% python3 -q
>>> import numpy as np
>>> import numpy.linalg as la
>>> np.set_printoptions(suppress=True, linewidth=120)
>>> M = np.loadtxt("mat.csv", delimiter=",")
>>> M
array([[  3.12,   3.26,  -2.86,   2.52],
       [  5.3 ,   7.32,  -1.57,  -2.31],
       [  4.75,  -2.36,   0.01,   6.33],
       [ -1.64,  -7.89,   0.58,  -0.15],
       [ -1.37, -12.49,   0.33,   6.69],
       [  8.39,  19.55,  -4.97,  -4.32],
       [  5.18,  -3.17,   2.16,  -1.19],
       [  1.08,   6.78,  -1.89,  -1.72],
       [ -5.06,  -5.53,   3.76,   5.26],
       [ -1.84, -10.42,   1.59,   3.35],
       [  1.52,   5.78,   0.11,  -4.23],
       [  6.9 ,   6.83,  -2.52,   1.48],
       [ -5.28,   0.54,   2.31,  -2.73],
       [  1.91,  -6.61,  -0.44,   1.94],
       [ -4.99,  -3.93,   2.57,   3.  ],
       [ 14.44,   1.66,  -1.91,  -0.26],
       [  3.33,  -3.33,  -1.72,   5.87],
       [-14.79, -11.8 ,   3.58,   1.18],
       [  7.26,   0.48,   0.16,   6.25],
       [  8.07,  -3.4 ,  -2.87,   0.23],
       [ 12.97,  13.08,  -2.95,   0.15],
       [ -8.77, -16.17,   3.47,   1.46],
       [ -0.95,  -2.63,   0.63,   3.98],
       [ -0.34,   9.91,   0.02,  -1.62],
       [  6.13,   6.36,  -1.05,  -3.26],
       [-12.86, -19.2 ,   3.4 ,   5.73],
       [  4.38,  -9.71,   0.87,   2.4 ],
       [-16.26, -12.76,   5.4 ,  -0.06],
       [ -3.78,   3.49,   0.88,  -3.69]])
>>> Ac = M - M.mean(axis=1)
Traceback (most recent call last):
  File "<python-input-5>", line 1, in <module>
    Ac = M - M.mean(axis=1)
         ~~^~~~~~~~~~~~~~~~
ValueError: operands could not be broadcast together with shapes (29,4) (29,) 
>>> Ac = M - M.mean(axis=0)
>>> Uu, sv, vt = la.svd(Ac, full_matrices=False)
>>> np.searchsorted(np.cumsum(sv ** 2) / (sv ** 2).sum(), 0.9) + 1
np.int64(2)
>>> np.round(Ac.mean(axis=0), 2) + 0
array([0., 0., 0., 0.])
>>> la.matrix_rank(Ac)
np.int64(4)
>>> (np.sign(Uu[:, 0]) == np.sign(Uu[0, 0])).astype(int)
array([1, 1, 1, 0, 0, 1, 1, 1, 0, 0, 1, 1, 0, 0, 0, 1, 0, 0, 1, 1, 1, 0, 0, 1, 1, 0, 0, 0, 1])
>>> np.abs(Uu[:, 0]).argmax()
np.int64(5)
>>> np.abs(vt[0]).argmax()
np.int64(1)
>>> sv.round(2)
array([58.86, 27.12, 12.56,  6.08])
>>> round(float((sv ** 2).sum() ** 2 / (sv ** 4).sum()), 2)
1.54
>>> Ac = M - M.mean(axis=0)
>>> evecs = la.svd(Ac)[2][:2]
>>> B = Ac - Ac @ evecs.T @ evecs
>>> np.round(B.std(axis=0), 2)
array([0.63, 0.82, 1.11, 2.1 ])
>>> la.norm(B, axis=1).round(6).argmax()
np.int64(6)
>>> round(float(la.norm(B) / la.norm(Ac)), 2)
0.21
>>> np.round(np.cov(Ac @ evecs.T, rowvar=False), 2) + 0
array([[123.73,   0.  ],
       [  0.  ,  26.28]])
>>> B = np.c_[M[:, :3] @ np.array([[-3, -2, -4], [-5, -5, -4], [1, -5, -5]]), np.array([-2, 3, 2, 3, 1, -3, 3, 3, -3, 0, -2, 1, 0, 2, 2, -1, 1, -3, -3, -1, 1, 3, 0, -2, 1, 3, 0, -1, -1])]
>>> B.round(2)
array([[ -28.52,   -8.24,  -11.22,   -2.  ],
       [ -54.07,  -39.35,  -42.63,    3.  ],
       [  -2.44,    2.25,   -9.61,    2.  ],
       [  44.95,   39.83,   35.22,    3.  ],
       [  66.89,   63.54,   53.79,    1.  ],
       [-127.89,  -89.68,  -86.91,   -3.  ],
       [   2.47,   -5.31,  -18.84,    3.  ],
       [ -39.03,  -26.61,  -21.99,    3.  ],
       [  46.59,   18.97,   23.56,   -3.  ],
       [  59.21,   47.83,   41.09,    0.  ],
       [ -33.35,  -32.49,  -29.75,   -2.  ],
       [ -57.37,  -35.35,  -42.32,    1.  ],
       [  15.45,   -3.69,    7.41,    0.  ],
       [  26.88,   31.43,   21.  ,    2.  ],
       [  37.19,   16.78,   22.83,    2.  ],
       [ -53.53,  -27.63,  -54.85,   -1.  ],
       [   4.94,   18.59,    8.6 ,    1.  ],
       [ 106.95,   70.68,   88.46,   -3.  ],
       [ -24.02,  -17.72,  -31.76,   -3.  ],
       [ -10.08,   15.21,   -4.33,   -1.  ],
       [-107.26,  -76.59,  -89.45,    1.  ],
       [ 110.63,   81.04,   82.41,    3.  ],
       [  16.63,   11.9 ,   11.17,    0.  ],
       [ -48.51,  -48.97,  -38.38,   -2.  ],
       [ -51.24,  -38.81,  -44.71,    1.  ],
       [ 137.98,  104.72,  111.24,    3.  ],
       [  36.28,   35.44,   16.97,    0.  ],
       [ 117.98,   69.32,   89.08,   -1.  ],
       [  -5.23,  -14.29,   -3.24,   -1.  ]])
>>> la.matrix_rank(np.c_[M, B])
np.int64(5)
>>> np.round(la.norm(la.qr(M)[0].T @ B, axis=0) ** 2 / ((B ** 2).sum(axis=0) + 1e-12), 2)
array([1.  , 1.  , 1.  , 0.15])
>>> np.round(la.norm(B - M @ la.lstsq(M, B)[0], axis=0), 2) + 0
array([ 0.  ,  0.  ,  0.  , 10.21])
>>> la.matrix_rank(B)
np.int64(4)
